$ ipython --no-banner

In [1]: import numpy as np

In [2]: np.set_printoptions(suppress=True, linewidth=120)

In [3]: out = np.array([[5, 1, -3, -8, -7],
   ...:     [-1, 6, -7, -2, -9],
   ...:     [5, -3, -2, -8, -8],
   ...:     [8, 9, -3, 8, 6],
   ...:     [-2, -5, -3, -9, 5],
   ...:     [3, -4, -3, 1, -9],
   ...:     [-1, 1, 1, -8, 3]])

In [4]: E = out.T @ out

In [5]: print(E)
[[129  53 -46  15 -58]
 [ 53 169 -38 109  31]
 [-46 -38  90  46  97]
 [ 15 109  46 342 108]
 [-58  31  97 108 345]]

In [6]: evals, vecs = np.linalg.eig(E)

In [7]: print(np.round(np.sort(np.linalg.eigvals(E.T)), 2))
[ 31.51  76.34 148.75 315.85 502.56]

In [8]: r0, r1 = E[2], E[0]

In [9]: print(r0 @ r0)
23185

In [10]: print(r0 @ r1)
-17024

In [11]: p = (r0 @ r1) / (r0 @ r0) * r0

In [12]: print(np.linalg.matrix_rank(np.outer(r0, r1)))
1

In [13]: print(p.round(2))
[ 33.78  27.9  -66.08 -33.78 -71.22]

In [14]: r0 = np.array([2, 2, 2])

In [15]: print(np.cross(E[3, :3], E[4, :3]))
[ 9147 -4123  6787]

In [16]: print(np.array([np.convolve(row, r0, "same") for row in E]))
[[ 364  272   44 -178  -86]
 [ 444  368  480  204  280]
 [-168   12  196  466  286]
 [ 248  340  994  992  900]
 [ -54  140  472 1100  906]]

In [17]: print(np.convolve(E[3], r0))
[ 30 248 340 994 992 900 216]

In [18]: rng = np.random.default_rng(79361)

In [19]: lab = rng.permutation(5)

In [20]: print(lab)
[0 3 1 2 4]

In [21]: out = E[lab][:, lab]

In [22]: print(np.diag(out))
[129 342 169  90 345]

In [23]: print(np.round(np.sort(np.abs(np.linalg.eigvals(out))), 2))
[ 31.51  76.34 148.75 315.85 502.56]

In [24]: arr = np.load("dump.npy")

In [25]: print(arr)
[[ -4.31  -7.1    7.05   0.67]
 [ -2.64   8.83   0.18   0.69]
 [  7.28   0.15   8.01  13.59]
 [ -3.97  -5.06  -8.85   2.49]
 [ -1.85   9.29   3.34  -1.09]
 [  7.76  -1.82  -1.27   3.42]
 [  8.28   2.37  -3.96  -6.47]
 [ -5.63   4.14 -11.31   8.91]]

In [26]: evals, vecs = np.linalg.eigh(E)

In [27]: print(np.round(np.linalg.svd(E, compute_uv=False), 2))
[502.56 315.85 148.75  76.34  31.51]

In [28]: print(np.round(np.abs(vecs[:, -1]), 2))
[0.07 0.24 0.22 0.67 0.66]

In [29]: print(evals.sum(), np.trace(E))
1075.0 1075

In [30]: print(np.round(np.linalg.eigvalsh(E @ E), 2))
[   992.72   5828.36  22125.15  99758.74 252564.03]

In [31]: print(np.abs(vecs[:, -1]).round(6).argmax())
3

In [32]: print((evals > 1e-8).sum(), (evals < -1e-8).sum())
5 0

In [33]: proj = arr @ np.linalg.solve(arr.T @ arr, arr.T)

In [34]: print(np.allclose(proj @ proj, proj))
True

In [35]: print(np.round(np.linalg.eigvalsh(proj), 2) + 0)
[0. 0. 0. 0. 1. 1. 1. 1.]

In [36]: print(np.linalg.matrix_rank(np.eye(8) - proj))
4

In [37]: M = np.loadtxt("test6.csv", delimiter=",")

In [38]: print(M)
[[ 1.3 -0.5  0.9 -0.8 -0.6  0.6]
 [ 1.   0.   0.3  0.8 -2.4 -0.1]
 [-2.1  0.3 -1.1  0.6 -1.3  0.5]
 [ 0.2  0.2  0.5 -1.6  0.9  0.5]
 [ 1.8 -0.3 -0.5  0.9  0.5 -1.7]
 [-0.5 -0.7 -0.1  1.5  0.7  1.1]
 [-1.5  0.8  0.9 -0.1  0.6  2. ]
 [ 0.3  0.5 -0.6 -0.1  0.7 -1.1]
 [-2.3 -0.8 -1.   1.7 -1.4  0. ]
 [-0.1 -0.2  1.8  1.  -0.8  0.2]
 [ 0.6  0.7  0.4 -1.2 -0.2 -1.7]
 [ 5.7 -3.   3.  -1.8 -3.3 -2.7]
 [-1.1 -0.4  0.4 -0.1  0.6  0.8]
 [-0.6  0.3  0.5 -0.5  0.6 -0.3]
 [-1.   1.6 -0.4 -0.5 -0.6 -0.5]
 [ 1.5  0.5 -0.5 -1.1  1.4  0.1]
 [-1.1  0.7 -0.9  0.8 -0.4 -0.8]
 [ 0.6 -0.1  0.  -0.9  0.4  0.7]
 [-1.2  0.4  1.1 -0.1 -1.  -0.5]
 [ 1.9 -0.6 -1.1 -0.5 -0.1 -1.3]]

In [39]: basis = M[[17, 5]].astype(float)

In [40]: for _ in range(3):
    ...:     lab = np.linalg.norm(M[:, None] - basis, axis=-1).argmin(axis=1)
    ...:     basis = np.array([M[lab == j].mean(axis=0) for j in range(2)])
    ...: 

In [41]: print(lab)
[0 0 1 0 0 1 1 0 1 1 0 0 1 1 1 0 1 0 1 0]

In [42]: print(np.round(basis[1] - basis[0], 2))
[-2.64  0.46 -0.12  1.06 -0.03  0.92]

In [43]: print(basis.round(2))
[[ 1.49 -0.26  0.24 -0.63 -0.27 -0.67]
 [-1.15  0.2   0.12  0.43 -0.3   0.25]]

In [44]: print(np.abs(basis[1] - basis[0]).argmax())
0
